% ipython --no-banner

In [1]: import numpy as np

In [2]: from numpy import linalg as LA

In [3]: np.set_printoptions(precision=1, suppress=True, linewidth=140, floatmode="fixed")

In [4]: def rd(a):
   ...:     return np.round(a, 1) + 0
   ...: 

In [5]: X = np.load("a.npy")

In [6]: X
Out[6]: 
array([[1, 0, 0, 0, 0],
       [0, 1, 0, 0, 0],
       [0, 0, 0, 0, 1],
       [0, 0, 1, 0, 0],
       [0, 0, 0, 1, 0]])

In [7]: # orthonormal columns

In [8]: rng = np.random.default_rng(4)

In [9]: labels = rng.permutation(5)

In [10]: labels
Out[10]: array([2, 4, 0, 1, 3])

In [11]: M2 = X[labels][:, labels]

In [12]: np.allclose(M2, X)
Out[12]: False

In [13]: rd(LA.det(M2)), rd(LA.det(X[labels]))
Out[13]: (np.float64(1.0), np.float64(-1.0))

In [14]: np.diag(M2)
Out[14]: array([0, 0, 1, 1, 0])

In [15]: rd(np.sort(np.abs(LA.eigvals(M2))))
Out[15]: array([1.0, 1.0, 1.0, 1.0, 1.0])

In [16]: np.trace(M2)
Out[16]: np.int64(2)

In [17]: f, g = X[1], X[2]

In [18]: f @ g
Out[18]: np.int64(0)

In [19]: pr = (f @ g) / (f @ f) * f

In [20]: pr
Out[20]: array([0.0, 0.0, 0.0, 0.0, 0.0])

In [21]: rd(LA.norm(f + g) ** 2 + LA.norm(f - g) ** 2)
Out[21]: np.float64(4.0)

In [22]: np.outer(f, g)
Out[22]: 
array([[0, 0, 0, 0, 0],
       [0, 0, 0, 0, 1],
       [0, 0, 0, 0, 0],
       [0, 0, 0, 0, 0],
       [0, 0, 0, 0, 0]])

In [23]: P = np.triu(np.array([[9, 4, -5, -6, 0],
    ...:     [-2, -3, -7, -4, -3],
    ...:     [7, 1, -1, -8, -8],
    ...:     [6, 3, -7, 6, -4],
    ...:     [8, 5, 2, -1, -4]]), 1) + np.eye(5)

In [24]: M2 = P @ X @ LA.inv(P)

In [25]: print(np.trace(M2), np.trace(X))
2.0 2

In [26]: LA.matrix_rank(M2)
Out[26]: np.int64(5)

In [27]: P @ X - X @ P
Out[27]: 
array([[ 0.0,  0.0, -1.0,  6.0, -5.0],
       [ 0.0,  0.0,  3.0,  1.0, -4.0],
       [ 0.0,  0.0, -8.0, -8.0,  0.0],
       [ 0.0,  0.0,  0.0,  4.0,  8.0],
       [ 0.0,  0.0,  0.0,  0.0,  4.0]])

In [28]: X @ X.T
Out[28]: 
array([[1, 0, 0, 0, 0],
       [0, 1, 0, 0, 0],
       [0, 0, 1, 0, 0],
       [0, 0, 0, 1, 0],
       [0, 0, 0, 0, 1]])

In [29]: rd(LA.pinv(X))
Out[29]: 
array([[1.0, 0.0, 0.0, 0.0, 0.0],
       [0.0, 1.0, 0.0, 0.0, 0.0],
       [0.0, 0.0, 0.0, 1.0, 0.0],
       [0.0, 0.0, 0.0, 0.0, 1.0],
       [0.0, 0.0, 1.0, 0.0, 0.0]])

In [30]: (X != 0).astype(int)
Out[30]: 
array([[1, 0, 0, 0, 0],
       [0, 1, 0, 0, 0],
       [0, 0, 0, 0, 1],
       [0, 0, 1, 0, 0],
       [0, 0, 0, 1, 0]])

In [31]: (LA.matrix_power((X != 0) + (X.T != 0) + np.eye(5), 5) > 0).astype(int)
Out[31]: 
array([[1, 0, 0, 0, 0],
       [0, 1, 0, 0, 0],
       [0, 0, 1, 1, 1],
       [0, 0, 1, 1, 1],
       [0, 0, 1, 1, 1]])
